% ipython --no-banner

In [1]: import numpy as np

In [2]: from numpy import linalg as LA

In [3]: np.set_printoptions(precision=1, suppress=True, linewidth=200, floatmode="fixed")

In [4]: X = np.diag(np.array([4, -1]))

In [5]: print(X)
[[ 4  0]
 [ 0 -1]]

In [6]: O, evecs = LA.qr(X[:, :1])[0], LA.qr(X[:, 1:])[0]

In [7]: sig = LA.svd(O.T @ evecs, compute_uv=False)

In [8]: print(np.degrees(np.arccos(sig.clip(0, 1))))
[90.0]

In [9]: print((sig > 0.9).sum())
0

In [10]: print(sig)
[0.0]

In [11]: print(np.round(LA.norm(O @ O.T - evecs @ evecs.T, 2), 1))
1.0

In [12]: def softmax(z):
    ...:     e = np.exp(z - z.max(axis=-1, keepdims=True))
    ...:     return e / e.sum(axis=-1, keepdims=True)
    ...: 

In [13]: print(softmax(X[1]))
[0.7 0.3]

In [14]: print(softmax(X).sum(axis=1))
[1.0 1.0]

In [15]: print(np.round(softmax(10 * X[1]), 1) + 0)
[1.0 0.0]

In [16]: scores = X @ X.T / np.sqrt(2)

In [17]: print(softmax(scores)[1] @ X)
[ 1.3 -0.7]

In [18]: print(softmax(scores).round(6).argmax(axis=1))
[0 1]

In [19]: evals, evecs = LA.eigh(X)

In [20]: x = np.array([5, 0])

In [21]: print(LA.eigvalsh(X[1:, 1:]))
[-1.0]

In [22]: print(x @ X @ x / (x @ x), evals[0], evals[-1])
4.0 -1.0 4.0

In [23]: print((np.sign(evecs[:, -1].round(6)) == np.sign(evecs[0, -1].round(6))).astype(int))
[1 0]

In [24]: print(np.abs(X).sum(axis=1).max(), np.abs(evals).max())
4 4.0

In [25]: print(x @ X @ x)
100

In [26]: print(evecs * np.abs(evals) @ evecs.T)
[[4.0 0.0]
 [0.0 1.0]]

In [27]: out = X[0, 0] * X[1:] - np.outer(X[1:, 0], X[0])

In [28]: print(out)
[[ 0 -4]]

In [29]: print(np.flatnonzero(~out.round(6).any(axis=1)))
[]

In [30]: print(LA.matrix_rank(out), LA.matrix_rank(X))
1 2

In [31]: F = np.load("dump.npy")

In [32]: print(F)
[[ -6.1  -1.3  -6.6]
 [ -8.8  -1.4  -3.3]
 [ -0.7   0.1   1.1]
 [  5.2 -12.5  -1.4]
 [  3.4  -1.0  -3.1]
 [  6.2   5.0   2.7]
 [ -6.6   3.4  -5.7]
 [  8.7   1.2   4.4]
 [  0.0  -0.9   1.1]
 [  0.1  -4.0   1.3]
 [  8.5  -1.2   6.0]
 [ -0.7  -5.3   2.3]
 [ -2.8  -0.9   3.7]
 [  8.3   2.7   2.9]
 [  6.4   6.4   4.0]
 [ -6.7  -2.4  -0.8]
 [  2.7   7.6   3.4]]

In [33]: left, sig, vt = LA.svd(F, full_matrices=False)

In [34]: print(sig)
[26.6 18.4  9.3]

In [35]: print(left.shape, sig.shape, vt.shape)
(17, 3) (3,) (3, 3)

In [36]: print((sig > 1e-8).sum())
3

In [37]: print(np.cumsum(sig ** 2) / np.sum(sig ** 2))
[0.6 0.9 1.0]

In [38]: print(round(float(np.sqrt((sig ** 2).sum())), 1), round(float(LA.norm(F)), 1))
33.7 33.7

In [39]: print(np.round(left.T @ F @ vt.T, 1) + 0)
[[26.6  0.0  0.0]
 [ 0.0 18.4  0.0]
 [ 0.0  0.0  9.3]]

In [40]: print(np.round(left.T @ left, 1) + 0)
[[1.0 0.0 0.0]
 [0.0 1.0 0.0]
 [0.0 0.0 1.0]]

In [41]: print(np.allclose(left * sig @ vt, F))
True

In [42]: print(np.round(vt @ vt.T, 1) + 0)
[[1.0 0.0 0.0]
 [0.0 1.0 0.0]
 [0.0 0.0 1.0]]

In [43]: print(sig / sig[0])
[1.0 0.7 0.4]

In [44]: t3 = np.stack([F, -1 * F, F[::-1]])

In [45]: print(LA.matrix_rank(t3))
[3 3 3]

In [46]: print(t3.sum(axis=0))
[[  2.7   7.6   3.4]
 [ -6.7  -2.4  -0.8]
 [  6.4   6.4   4.0]
 [  8.3   2.7   2.9]
 [ -2.8  -0.9   3.7]
 [ -0.7  -5.3   2.3]
 [  8.5  -1.2   6.0]
 [  0.1  -4.0   1.3]
 [  0.0  -0.9   1.1]
 [  8.7   1.2   4.4]
 [ -6.6   3.4  -5.7]
 [  6.2   5.0   2.7]
 [  3.4  -1.0  -3.1]
 [  5.2 -12.5  -1.4]
 [ -0.7   0.1   1.1]
 [ -8.8  -1.4  -3.3]
 [ -6.1  -1.3  -6.6]]

In [47]: out = F / np.sqrt((F ** 2).mean(axis=1, keepdims=True))

In [48]: print(LA.norm(out, axis=1))
[1.7 1.7 1.7 1.7 1.7 1.7 1.7 1.7 1.7 1.7 1.7 1.7 1.7 1.7 1.7 1.7 1.7]

In [49]: print(out[14])
[1.1 1.1 0.7]

In [50]: print(LA.matrix_rank(F - F.mean(axis=1, keepdims=True)))
2

In [51]: print(LA.matrix_rank(out) == LA.matrix_rank(F))
True

In [52]: P = F @ LA.solve(F.T @ F, F.T)

In [53]: print(np.round(np.diag(P), 1) + 0)
[0.2 0.1 0.0 0.6 0.2 0.1 0.2 0.1 0.0 0.1 0.2 0.2 0.2 0.1 0.2 0.1 0.2]

In [54]: print(np.round(LA.eigvalsh(P), 1) + 0)
[0.0 0.0 0.0 0.0 0.0 0.0 0.0 0.0 0.0 0.0 0.0 0.0 0.0 0.0 1.0 1.0 1.0]

In [55]: mat = np.load("w.npy")

In [56]: print(mat.round(1) + 0)
[[ 0.2 -0.4 -0.2 -0.1]
 [-0.4  0.6  0.3  0.1]
 [-0.2  0.3  0.2  0.1]
 [-0.1  0.1  0.1  0.0]]

In [57]: r = LA.matrix_rank(mat)

In [58]: print(r)
1

In [59]: N = LA.svd(mat)[2][r:].T

In [60]: print(np.round(mat @ N, 1) + 0)
[[0.0 0.0 0.0]
 [0.0 0.0 0.0]
 [0.0 0.0 0.0]
 [0.0 0.0 0.0]]

In [61]: print(N @ N.T)
[[ 0.8  0.4  0.2  0.1]
 [ 0.4  0.4 -0.3 -0.1]
 [ 0.2 -0.3  0.8 -0.1]
 [ 0.1 -0.1 -0.1  1.0]]

In [62]: print([int(LA.matrix_rank(mat[:, :j + 1])) for j in range(4)])
[1, 1, 1, 1]

In [63]: print(N.shape)
(4, 3)

In [64]: print([int(LA.matrix_rank(np.delete(mat, i, axis=0))) for i in range(4)])
[1, 1, 1, 1]

In [65]: print(np.allclose(mat @ N, 0))
True

In [66]: evals, evecs = LA.eigh(mat)

In [67]: print(evals.round(1) + 0)
[0.0 0.0 0.0 1.0]

In [68]: print(np.unique(evals.round(6) + 0, return_counts=True)[1])
[3 1]

In [69]: print(np.abs(evecs[:, -1]))
[0.5 0.8 0.4 0.1]

In [70]: print((evals > 1e-8).sum(), (evals < -1e-8).sum())
1 0

In [71]: print(np.abs(evecs[:, -1]).round(6).argmax())
1

In [72]: print(np.round(LA.svd(mat, compute_uv=False), 1) + 0)
[1.0 0.0 0.0 0.0]

In [73]: print(round(evals.sum(), 1), np.trace(mat))
1.0 1.0

In [74]: print(LA.eigvalsh(mat + 5 * np.eye(4)))
[5.0 5.0 5.0 6.0]

In [75]: x = np.array([1, 0, 3, -3])

In [76]: print(np.eye(4) - mat)
[[ 0.8  0.4  0.2  0.1]
 [ 0.4  0.4 -0.3 -0.1]
 [ 0.2 -0.3  0.8 -0.1]
 [ 0.1 -0.1 -0.1  1.0]]

In [77]: print(np.trace(mat))
1.0

In [78]: print(np.round(mat @ x, 1) + 0)
[-0.2  0.2  0.1  0.0]

In [79]: print(LA.eigvalsh(2 * mat - np.eye(4)))
[-1.0 -1.0 -1.0  1.0]

In [80]: print(np.unique(mat.round(6), axis=0).shape)
(4, 4)

In [81]: t3 = np.stack([mat, 2 * mat, mat[::-1]])

In [82]: print(np.round(LA.det(t3), 1) + 0)
[0.0 0.0 0.0]

In [83]: print((t3 @ mat.T).shape)
(3, 4, 4)

In [84]: print(np.einsum("bij,cij->bc", t3, t3))
[[1.0 2.0 0.5]
 [2.0 4.0 1.0]
 [0.5 1.0 1.0]]

In [85]: print(LA.norm(t3, axis=(1, 2)))
[1.0 2.0 1.0]

In [86]: W0 = np.array([[1.2, -0.2, -0.8], [1.3, -0.9, -2.2]])

In [87]: print(LA.norm(W0, axis=1))
[1.5 2.7]

In [88]: print(round(float(LA.norm(W0) ** 2 / LA.norm(W0, 2) ** 2), 1))
1.0

In [89]: print(round(float(LA.norm(W0[0] - W0[1])), 1))
1.6

In [90]: print(LA.norm(W0, axis=1).argmax())
1

In [91]: print(LA.norm(W0, axis=0))
[1.8 0.9 2.3]

In [92]: print(round(LA.norm(W0, "nuc"), 1))
3.6

In [93]: print(np.round(LA.norm(W0, 2), 1))
3.0

In [94]: out = np.array([[-3, -3, 1], [0, -3, 3], [2, 1, -1]])

In [95]: print(np.einsum("ik,kj->ij", W0, out))
[[-5.2 -3.8  1.4]
 [-8.3 -3.4  0.8]]

In [96]: print(LA.matrix_rank(np.vstack([W0, out.T])))
3

In [97]: print(np.einsum("ij->j", W0))
[ 2.5 -1.1 -3.0]

In [98]: left, sig = LA.svd(W0)
ValueError: too many values to unpack (expected 2)


In [99]: left, sig, vt = LA.svd(W0, full_matrices=False)

In [100]: print((sig > 1e-8).sum())
2

In [101]: print(np.round(left.T @ left, 1) + 0)
[[1.0 0.0]
 [0.0 1.0]]

In [102]: print(sig)
[3.0 0.6]

In [103]: print(np.round(np.sqrt((sig ** 2).sum()), 1), np.round(LA.norm(W0), 1))
3.1 3.1

In [104]: print(np.abs(vt[0]))
[0.6 0.3 0.8]

In [105]: Z = np.array([[2, 3, 0], [0, 1, 2], [1, 2, 3]])

In [106]: E = np.repeat(Z, 27 // 3, axis=0)

In [107]: rng = np.random.default_rng(267576)

In [108]: E = E + 0.3 * rng.normal(size=E.shape)

In [109]: print(E.round(1) + 0)
[[ 2.3  3.2  0.5]
 [ 2.2  2.8  0.1]
 [ 2.2  2.8  0.0]
 [ 1.8  3.0  0.3]
 [ 1.6  3.1 -0.1]
 [ 2.0  2.9  0.2]
 [ 2.0  2.9 -0.3]
 [ 1.9  3.2  0.2]
 [ 1.5  2.8  0.0]
 [ 0.3  1.5  2.3]
 [ 0.2  1.0  2.0]
 [ 0.0  0.9  2.3]
 [ 0.3  0.6  1.9]
 [ 0.1  0.6  1.8]
 [ 0.3  0.5  2.2]
 [-0.2  1.2  2.2]
 [-0.2  1.3  2.3]
 [ 0.3  1.1  2.3]
 [ 1.2  2.1  2.8]
 [ 0.6  2.1  3.0]
 [ 1.0  2.0  3.0]
 [ 0.7  1.5  3.2]
 [ 0.7  2.4  3.0]
 [ 1.4  1.6  2.9]
 [ 1.4  1.9  2.7]
 [ 0.7  1.8  3.0]
 [ 1.7  1.9  2.6]]

In [110]: print(softmax(E[9] + -1))
[0.1 0.3 0.6]

In [111]: print(softmax(E[9]))
[0.1 0.3 0.6]

In [112]: print(np.round(softmax(10 * E[9]), 1) + 0)
[0.0 0.0 1.0]

In [113]: print(softmax(E).sum(axis=1))
[1.0 1.0 1.0 1.0 1.0 1.0 1.0 1.0 1.0 1.0 1.0 1.0 1.0 1.0 1.0 1.0 1.0 1.0 1.0 1.0 1.0 1.0 1.0 1.0 1.0 1.0 1.0]

In [114]: scores = E @ E.T / np.sqrt(3)

In [115]: print(softmax(scores)[9] @ E)
[1.0 1.9 2.7]

In [116]: print(softmax(scores).round(6).argmax(axis=1))
[ 0  0  0  0  0  0  0  0  0 22 22 22 22 22 22 22 22 22 22 22 22 22 22 22 22 22 22]

In [117]: Ac = (E - E.mean(axis=0)) / E.std(axis=0)

In [118]: print(Ac.std(axis=0))
[1.0 1.0 1.0]

In [119]: print(np.argwhere(np.abs(Ac) > 2))
[]

In [120]: c = LA.lstsq(np.delete(Ac, 1, axis=1), Ac[:, 1])[0]

In [121]: print(c)
[ 0.8 -0.2]

In [122]: print(round(float(1 - np.var(Ac[:, 1] - np.delete(Ac, 1, axis=1) @ c)), 1))
0.8

In [123]: print(np.abs(c).argmax())
0

In [124]: out = E / np.sqrt((E ** 2).mean(axis=1, keepdims=True))

In [125]: print(out[7])
[0.9 1.5 0.1]

In [126]: print(LA.matrix_rank(E - E.mean(axis=1, keepdims=True)))
2

In [127]: C2 = np.cov(E, rowvar=False)

In [128]: print(np.polyfit(E[:, 0], E[:, 1], 1))
[0.9 1.0]

In [129]: print(C2.shape)
(3, 3)

In [130]: print(np.corrcoef(E.T))
[[ 1.0  0.9 -0.7]
 [ 0.9  1.0 -0.7]
 [-0.7 -0.7  1.0]]

In [131]: t3 = np.stack([E, -2 * E, E[::-1]])

In [132]: print((t3 @ E.T).shape)
(3, 27, 27)

In [133]: print(np.einsum("bij,cij->bc", t3, t3))
[[ 288.0 -576.1  196.3]
 [-576.1 1152.1 -392.7]
 [ 196.3 -392.7  288.0]]

In [134]: print(LA.matrix_rank(t3.reshape(3, -1)))
2

In [135]: print(t3.shape)
(3, 27, 3)
